$ ipython --no-banner

In [1]: import numpy as np

In [2]: np.set_printoptions(precision=3, suppress=True, linewidth=140, floatmode="fixed")

In [3]: K = np.array([[5, -5, 3, 2], [-5, 5, -3, -2], [10, -10, 6, 4]])

In [4]: print(K)
[[  5  -5   3   2]
 [ -5   5  -3  -2]
 [ 10 -10   6   4]]

In [5]: # looks like rank 1

In [6]: vec = np.array([-4, 4, -6, -1])

In [7]: a = np.maximum(K @ vec, 0)

In [8]: print(a)
[ 0 60  0]

In [9]: print(np.maximum(K @ (3 * vec), 0))
[  0 180   0]

In [10]: print(K * (a > 1e-9)[:, None])
[[ 0  0  0  0]
 [-5  5 -3 -2]
 [ 0  0  0  0]]

In [11]: print(np.maximum(K @ vec, 0) - np.maximum(-K @ vec, 0))
[ -60   60 -120]

In [12]: A2 = np.array([[1, 0], [2, 1], [1, 2]])

In [13]: W2 = np.array([[0, 2, 1], [-2, 0, -1]])

In [14]: rng = np.random.default_rng(9394)

In [15]: A = A2 @ W2 + 0.3 * rng.normal(size=(3, 3))

In [16]: print(A)
[[-0.154  1.641  1.006]
 [-1.991  4.090  0.432]
 [-3.787  1.536 -1.188]]

In [17]: f, g = A[1], A[0]

In [18]: print(round(f @ f, 3))
20.876

In [19]: p = (f @ g) / (f @ f) * f

In [20]: print(np.outer(f, g))
[[ 0.307 -3.267 -2.002]
 [-0.631  6.711  4.112]
 [-0.067  0.709  0.435]]

In [21]: print(np.round(np.linalg.norm(f + g) ** 2 + np.linalg.norm(f - g) ** 2, 3))
49.206

In [22]: print(np.linalg.matrix_rank(np.outer(f, g)))
1

In [23]: print(p)
[-0.711  1.460  0.154]

In [24]: print(round(float((g - p) @ f), 3))
-0.0

In [25]: print(g - p)
[0.556 0.181 0.851]

In [26]: A2 = np.linalg.inv(A)

In [27]: print((np.abs(A2) > 1e-9).astype(int))
[[1 1 1]
 [1 1 1]
 [1 1 1]]

In [28]: print(np.linalg.inv(A2))
[[-0.154  1.641  1.006]
 [-1.991  4.090  0.432]
 [-3.787  1.536 -1.188]]

In [29]: print(A2)
[[-0.814  0.515 -0.502]
 [-0.590  0.589 -0.285]
 [ 1.833 -0.881  0.389]]

In [30]: print(np.round(A @ A2, 3) + 0)
[[1.000 0.000 0.000]
 [0.000 1.000 0.000]
 [0.000 0.000 1.000]]

In [31]: labels = rng.permutation(3)

In [32]: A2 = A[:, labels] * rng.choice([-1, 1], 3)

In [33]: print(A2)
[[-1.006  0.154  1.641]
 [-0.432  1.991  4.090]
 [ 1.188  3.787  1.536]]

In [34]: left, _, Vh = np.linalg.svd(A.T @ A2)

In [35]: print(labels)
[2 0 1]

In [36]: print(np.round(left @ Vh, 3) + 0)
[[ 0.000 -1.000  0.000]
 [ 0.000  0.000  1.000]
 [-1.000  0.000  0.000]]

In [37]: M = np.load("a.npy")

In [38]: print(M)
[[2 2 2]
 [2 4 4]
 [2 4 6]]

In [39]: vec = np.array([2, 4, 3])

In [40]: target = A @ vec

In [41]: print(target)
[ 9.272 13.673 -4.992]

In [42]: print(np.linalg.solve(A, target + A[:, 1]))
[2.000 5.000 3.000]

In [43]: print(np.linalg.solve(A, 5 * target))
[10.000 20.000 15.000]

In [44]: print(np.linalg.solve(A.T, A[2]))
[ 0.000 -0.000  1.000]

In [45]: print(round(np.linalg.det(M[::-1]), 3))
-8.0

In [46]: print(np.einsum("ii->", M))
12

In [47]: print(np.kron(np.eye(2, dtype=int), M))
[[2 2 2 0 0 0]
 [2 4 4 0 0 0]
 [2 4 6 0 0 0]
 [0 0 0 2 2 2]
 [0 0 0 2 4 4]
 [0 0 0 2 4 6]]

In [48]: low = np.linalg.cholesky(M)

In [49]: print(M / np.sqrt(np.outer(np.diag(M), np.diag(M))))
[[1.000 0.707 0.577]
 [0.707 1.000 0.816]
 [0.577 0.816 1.000]]

In [50]: print(low)
[[1.414 0.000 0.000]
 [1.414 1.414 0.000]
 [1.414 1.414 1.414]]

In [51]: print(np.diag(low) ** 2)
[2.000 2.000 2.000]

In [52]: print(low @ low)
[[2.000 0.000 0.000]
 [4.000 2.000 0.000]
 [6.000 4.000 2.000]]

In [53]: print(np.sort(np.linalg.eigvals(low)))
[1.414 1.414 1.414]

In [54]: print(round(np.prod(np.diag(low)), 3), round(float(np.linalg.det(low)), 3))
2.828 2.828

In [55]: feats = np.loadtxt("block1.csv", delimiter=",")

In [56]: print(feats)
[[-12.257  -9.166   3.038]
 [ -2.817  -1.679   0.271]
 [ -1.287  -0.407  -0.236]
 [ -0.482   0.229  -0.470]
 [ -0.296   0.350  -0.498]
 [ -0.126   0.416  -0.479]
 [ -0.124   0.416  -0.478]
 [  0.020  -0.509   0.519]
 [  3.743  -3.631   5.502]
 [  3.888  -3.667   5.611]
 [  9.345  -4.261   8.933]]

In [57]: # looks like rank 2

In [58]: print(np.unique(feats.round(6), axis=0).shape)
(11, 3)

In [59]: print(np.allclose(feats[:-1].T @ np.linalg.lstsq(feats[:-1].T, feats[-1])[0], feats[-1]))
True

In [60]: print(np.argsort(-np.linalg.norm(feats, axis=0).round(6), kind="stable")[:3])
[0 2 1]

In [61]: print(np.linalg.matrix_rank(feats, rtol=0.1))
2

In [62]: print([round(float(x), 3) for x in np.linalg.svd(feats, compute_uv=False)[:3]])
[17.972, 15.438, 0.0]

In [63]: print(np.linalg.cond(feats) > 100)
True

In [64]: def softmax(z):
    ...:     e = np.exp(z - z.max(axis=-1, keepdims=True))
    ...:     return e / e.sum(axis=-1, keepdims=True)
    ...: 

In [65]: print(np.round(softmax(10 * feats[8]), 3) + 0)
[0.000 0.000 1.000]

In [66]: att = feats @ feats.T / np.sqrt(3)

In [67]: print(softmax(att)[8] @ feats)
[ 9.345 -4.261  8.933]

In [68]: Ac = feats - feats.mean(axis=1)
ValueError: operands could not be broadcast together with shapes (11,3) (11,) 


In [69]: Ac = feats - feats.mean(axis=0)

In [70]: left, sigma, Vh = np.linalg.svd(Ac, full_matrices=False)

In [71]: print(np.linalg.matrix_rank(Ac))
2

In [72]: print(np.round((sigma ** 2).sum() ** 2 / (sigma ** 4).sum(), 3))
1.797

In [73]: print(Vh[0] * np.sign(Vh[0, np.abs(Vh[0]).argmax()]))
[0.925 0.094 0.369]

In [74]: print(sigma.round(3) + 0)
[17.811 12.553  0.000]

In [75]: print(np.abs(left[:, 0]).argmax())
0

In [76]: print(np.round(Ac.mean(axis=0), 3) + 0)
[0.000 0.000 0.000]

In [77]: print((np.sign(left[:, 0]) == np.sign(left[0, 0])).astype(int))
[1 1 1 1 1 1 1 1 0 0 0]

In [78]: print(np.searchsorted(np.cumsum(sigma ** 2) / (sigma ** 2).sum(), 0.9) + 1)
2

In [79]: O, _ = np.linalg.qr(np.array([[0.7, 2.2, -0.1, -0.7],
    ...:     [0.2, -1.2, -0.2, 0.0],
    ...:     [-1.0, -1.8, 1.0, -0.7],
    ...:     [0.2, 1.3, 0.1, 0.1]]))

In [80]: vecs, _ = np.linalg.qr(np.array([[1.6, 0.9, -0.4], [0.4, 2.5, 0.1], [0.8, 0.1, -0.5]]))

In [81]: sigma = 3 * 0.9 ** np.arange(3)

In [82]: F = O[:, :3] * sigma @ vecs[:3]

In [83]: print(F)
[[ 1.910 -1.464 -0.393]
 [ 1.424  1.791 -1.125]
 [-1.582 -0.433 -2.278]
 [ 0.384 -1.310 -0.062]]

In [84]: O = F.astype(float).copy()

In [85]: for j in range(3):
    ...:     O[:, j] -= O[:, :j] @ (O[:, :j].T @ O[:, j])
    ...:     O[:, j] /= np.linalg.norm(O[:, j])
    ...: 

In [86]: print(np.round(O.T @ O, 3) + 0)
[[1.000 0.000 0.000]
 [0.000 1.000 0.000]
 [0.000 0.000 1.000]]

In [87]: print(O)
[[ 0.662 -0.538 -0.295]
 [ 0.494  0.669 -0.492]
 [-0.548 -0.165 -0.816]
 [ 0.133 -0.485 -0.073]]

In [88]: A2 = np.c_[F[:, :2] @ np.array([[-3, -2], [-1, -2]]), np.array([3, 0, 2, 2])]

In [89]: print(A2)
[[-4.267 -0.893  3.000]
 [-6.064 -6.430  0.000]
 [ 5.180  4.030  2.000]
 [ 0.158  1.852  2.000]]

In [90]: print(np.linalg.matrix_rank(np.c_[F, A2]))
4

In [91]: print(np.linalg.matrix_rank(A2))
3

In [92]: P = F @ np.linalg.solve(F.T @ F, F.T)

In [93]: print(np.round((np.eye(4) - P) @ F, 3) + 0)
[[0.000 0.000 0.000]
 [0.000 0.000 0.000]
 [0.000 0.000 0.000]
 [0.000 0.000 0.000]]

In [94]: print(np.allclose(P @ P, P))
True

In [95]: print(np.round(np.linalg.eigvalsh(P), 3) + 0)
[0.000 1.000 1.000 1.000]

In [96]: print(np.trace(P))
3.0

In [97]: print(np.diag(P))
[0.815 0.933 0.994 0.259]

In [98]: print(P)
[[ 0.815  0.112 -0.033  0.371]
 [ 0.112  0.933  0.020 -0.223]
 [-0.033  0.020  0.994  0.067]
 [ 0.371 -0.223  0.067  0.259]]

In [99]: vec = np.array([4, 0, -3])

In [100]: print(F @ (2 * vec))
[17.639 18.143  1.012  3.444]

In [101]: print((F * vec).sum(axis=1))
[8.819 9.071 0.506 1.722]

In [102]: print(np.linalg.norm(F @ vec) <= np.linalg.norm(F, 2) * np.linalg.norm(vec) + 1e-9)
True

In [103]: print(F * vec)
[[ 7.641 -0.000  1.178]
 [ 5.697  0.000  3.374]
 [-6.329 -0.000  6.835]
 [ 1.536 -0.000  0.186]]

In [104]: vec = np.array([8, 1, -3])

In [105]: target = F @ vec

In [106]: print(np.linalg.solve(F.T @ F, F.T @ target))
[ 8.000  1.000 -3.000]

In [107]: print(np.linalg.lstsq(F, target)[0])
[ 8.000  1.000 -3.000]

In [108]: print(np.round(np.linalg.pinv(F) @ F, 3) + 0)
[[1.000 0.000 0.000]
 [0.000 1.000 0.000]
 [0.000 0.000 1.000]]

In [109]: np.linalg.solve(F, target)
LinAlgError: Last 2 dimensions of the array must be square


In [110]: target = target + 0.1 * rng.normal(size=4)

In [111]: print(target)
[14.838 16.763 -6.196  2.062]

In [112]: c, *_ = np.linalg.lstsq(F, target)

In [113]: print(c.round())
[ 8.000  1.000 -3.000]

In [114]: data = np.load("data.npy")

In [115]: print(data)
[[ -9.422  -2.538 -17.375]
 [  0.029   7.458   5.729]
 [  5.187 -13.704   4.012]
 [  3.752   6.891  -6.423]
 [ -1.536   5.999  -2.431]
 [ -1.160   7.081   2.193]
 [ 10.958 -10.154 -10.395]
 [-12.885  -3.852  -8.576]
 [-15.633  -1.924  -5.800]
 [ 10.040   7.148  -0.734]
 [ -7.057   6.522  -2.821]
 [ -6.008   7.455 -15.516]
 [ -5.214  -5.533   4.453]
 [ -6.173  -7.514 -13.059]
 [ -7.058  -2.114  -2.050]
 [ 12.637  -4.163 -14.611]
 [-17.799   2.963   5.101]
 [ -4.286   5.190   4.186]
 [ -7.797  -1.340   2.400]
 [  9.757  -9.305  12.519]
 [  3.262 -17.645   4.421]
 [-12.538  -3.139   2.579]
 [  5.190   1.712  -5.633]
 [ 19.727   3.434  -6.356]]

In [116]: labels = data[:, 2] > np.median(data[:, 2])

In [117]: f = data[labels].mean(axis=0) - data[~labels].mean(axis=0)

In [118]: print(np.argsort(-np.abs(f).round(6), kind="stable"))
[2 1 0]

In [119]: print(round(float((((data - data.mean(axis=0)) @ f > 0) == labels).mean()), 3))
0.958

In [120]: print(f)
[-1.761 -2.067 12.817]

In [121]: d = np.linalg.norm(data[:, None] - data[None], axis=-1)

In [122]: print(d[:5, :5])
[[ 0.000 26.889 28.205 19.555 18.931]
 [26.889  0.000 21.849 12.722  8.436]
 [28.205 21.849  0.000 23.132 21.793]
 [19.555 12.722 23.132  0.000  6.685]
 [18.931  8.436 21.793  6.685  0.000]]

In [123]: print(d.mean(axis=1).argmax())
23

In [124]: print(d.shape)
(24, 24)

In [125]: print(np.flatnonzero(d[2] < d.mean() / 2))
[ 2 20]

In [126]: A2 = np.c_[data[:, :2] @ np.array([[-4, 0], [-3, 5]]), np.array([8, 9, 2, 2, 2, 7, 9, 8, 3, 3, 6, 0, 9, 4, 6, 9, 1, 9, 6, 8, 5, 6, 7, 3])]

In [127]: print(A2)
[[ 45.302 -12.690   8.000]
 [-22.490  37.290   9.000]
 [ 20.364 -68.520   2.000]
 [-35.681  34.455   2.000]
 [-11.853  29.995   2.000]
 [-16.603  35.405   7.000]
 [-13.370 -50.770   9.000]
 [ 63.096 -19.260   8.000]
 [ 68.304  -9.620   3.000]
 [-61.604  35.740   3.000]
 [  8.662  32.610   6.000]
 [  1.667  37.275   0.000]
 [ 37.455 -27.665   9.000]
 [ 47.234 -37.570   4.000]
 [ 34.574 -10.570   6.000]
 [-38.059 -20.815   9.000]
 [ 62.307  14.815   1.000]
 [  1.574  25.950   9.000]
 [ 35.208  -6.700   6.000]
 [-11.113 -46.525   8.000]
 [ 39.887 -88.225   5.000]
 [ 59.569 -15.695   6.000]
 [-25.896   8.560   7.000]
 [-89.210  17.170   3.000]]

In [128]: print(np.round(np.linalg.norm(A2 - data @ np.linalg.lstsq(data, A2)[0], axis=0), 3) + 0)
[ 0.000  0.000 28.467]

In [129]: print(np.linalg.matrix_rank(A2))
3

In [130]: labels = A2[:, 1] > np.median(A2[:, 1])

In [131]: f = A2[labels].mean(axis=0) - A2[~labels].mean(axis=0)

In [132]: print((((A2 - A2.mean(axis=0)) @ f > 0) == labels).mean())
0.875

In [133]: print(labels.astype(int))
[0 1 0 1 1 1 0 0 0 1 1 1 0 0 0 0 1 1 1 0 0 0 1 1]

In [134]: A2 = np.array([[-5, -2], [2, 1]])

In [135]: mat = np.tril(A2)

In [136]: print(mat)
[[-5  0]
 [ 2  1]]

In [137]: # column 0 dominates

In [138]: P = np.triu(np.array([[-2, 0], [1, 1]]), 1) + np.eye(2)

In [139]: A2 = P @ mat @ np.linalg.inv(P)

In [140]: print(A2)
[[-5.000  0.000]
 [ 2.000  1.000]]

In [141]: print(np.linalg.matrix_rank(A2))
2

In [142]: print(np.trace(A2), np.trace(mat))
-4.0 -4

In [143]: W0 = np.array([[3, 0, 0], [3, 1, 0], [-2, -1, 0]])

In [144]: # null space of dimension 1

In [145]: print(np.einsum("ij,ji->", W0, W0))
10

In [146]: print(np.round(np.linalg.eigvals(W0).sum().real, 3))
4.0

In [147]: print(round(float(np.linalg.det(W0[::-1])), 3))
0.0
